$ python3 -q
>>> import numpy as np
>>> np.set_printoptions(precision=2, suppress=True, linewidth=140)
>>> rd = lambda a: np.round(a, 2) + 0
>>> E = np.load("data.npy")
>>> E
array([[ 1,  0,  0,  0],
       [ 2,  1,  0,  0],
       [-5,  5,  1,  0],
       [ 4,  0,  2,  1]])
>>> U, sig, Vt = np.linalg.svd(E, full_matrices=False)
>>> rd(np.sqrt((sig ** 2).sum())), rd(np.linalg.norm(E))
(np.float64(8.83), np.float64(8.83))
>>> w1 = np.array([[1, 3, -1, -2, -1, 2],
...     [2, 0, -2, 3, 1, -3],
...     [1, 1, -2, 3, 3, -1],
...     [0, -3, 1, -2, -2, -2]])
>>> coef = np.array([1, -1, 3, 3, -1, 2])
>>> act = np.maximum(E @ w1 + coef, 0)
>>> np.linalg.matrix_rank(act)
np.int64(4)
>>> (act > 0).astype(int)
array([[1, 1, 1, 1, 0, 1],
       [1, 1, 0, 1, 0, 1],
       [1, 0, 0, 1, 1, 0],
       [1, 1, 0, 0, 0, 1]])
>>> Z = np.array([[4, 9], [8, 9], [7, 9], [9, 4], [7, 6], [6, 4]])
>>> act @ Z
array([[ 71,  74],
       [ 96, 110],
       [391, 259],
       [144, 177]])
>>> [int(np.linalg.matrix_rank(np.linalg.matrix_power(E, p))) for p in range(1, 5)]
[4, 4, 4, 4]
>>> r0 = np.array([-2, 1, 0, 0])
>>> B = E + np.outer(r0, np.eye(4)[2])
>>> B
array([[ 1.,  0., -2.,  0.],
       [ 2.,  1.,  1.,  0.],
       [-5.,  5.,  1.,  0.],
       [ 4.,  0.,  2.,  1.]])
>>> np.linalg.matrix_rank(B - E)
np.int64(1)
>>> Q, r_ = np.linalg.qr(B)
>>> rd(Q @ r_)
array([[ 1.,  0., -2.,  0.],
       [ 2.,  1.,  1.,  0.],
       [-5.,  5.,  1.,  0.],
       [ 4.,  0.,  2.,  1.]])
>>> rd(np.abs(np.diag(r_)))
array([6.78, 3.81, 2.43, 0.54])
>>> np.allclose(r_.T @ r_, B.T @ B)
True
>>> rd(abs(r_[0, 0])), rd(np.linalg.norm(B[:, 0]))
(np.float64(6.78), np.float64(6.78))
>>> J = np.diag(np.array([8, 1, 8])) + 2 * np.eye(3, k=1) + 2 * np.eye(3, k=-1)
>>> J
array([[8., 2., 0.],
       [2., 1., 2.],
       [0., 2., 8.]])
>>> rank = np.linalg.matrix_rank(J)
>>> rank
np.int64(2)
>>> ns = np.linalg.svd(J)[2][rank:].T
>>> rd(ns[:, 0] / ns[np.abs(ns[:, 0]).round(6).argmax(), 0])
array([-0.25,  1.  , -0.25])
>>> [int(np.linalg.matrix_rank(J[:, :j + 1])) for j in range(3)]
[1, 2, 2]
>>> [int(np.linalg.matrix_rank(np.delete(J, i, axis=0))) for i in range(3)]
[2, 2, 2]
>>> ns.shape
(3, 1)
>>> np.linalg.cond(J) > 100
np.True_
>>> mat = np.load("out11.npy")
>>> mat
array([[ 2.89, -5.6 , -7.76],
       [-9.68,  2.49, -0.37],
       [-3.19, -7.96, -5.14],
       [ 7.91, -5.16, -3.29],
       [-7.63,  5.47,  3.45],
       [-5.45, -8.11, -2.14],
       [-1.76, -8.27,  5.34],
       [ 8.31,  2.93, -4.73],
       [-1.65, -3.81,  9.1 ],
       [-6.55,  2.91, -6.98],
       [ 0.7 , -5.76,  8.14],
       [ 8.16, -4.64, -3.44],
       [-5.31, -8.22, -2.07],
       [ 0.46,  4.44,  8.95],
       [-5.22,  1.69,  8.36],
       [-9.29,  3.69, -0.09],
       [-4.48,  2.37,  8.62],
       [ 0.04, -3.96, -9.18],
       [-0.84,  4.05, -9.11],
       [-1.22,  1.36, -9.83],
       [ 6.2 , -0.41,  7.83],
       [ 9.46, -3.09, -0.96],
       [ 8.76, -4.31, -2.16],
       [-0.24, -9.86,  1.63],
       [-9.93,  1.15, -0.06]])
>>> gram = np.cov(mat, rowvar=False)
>>> np.argsort(-mat.std(axis=0).round(6), kind="stable")
array([2, 0, 1])
>>> rd(np.corrcoef(mat.T))
array([[ 1.  , -0.28, -0.12],
       [-0.28,  1.  ,  0.07],
       [-0.12,  0.07,  1.  ]])
>>> rd(gram)
array([[37.49, -8.22, -4.77],
       [-8.22, 23.38,  2.16],
       [-4.77,  2.16, 38.97]])
>>> rd(np.corrcoef(mat[:, 2], mat[:, 1])[0, 1])
np.float64(0.07)
>>> gram.shape
(3, 3)
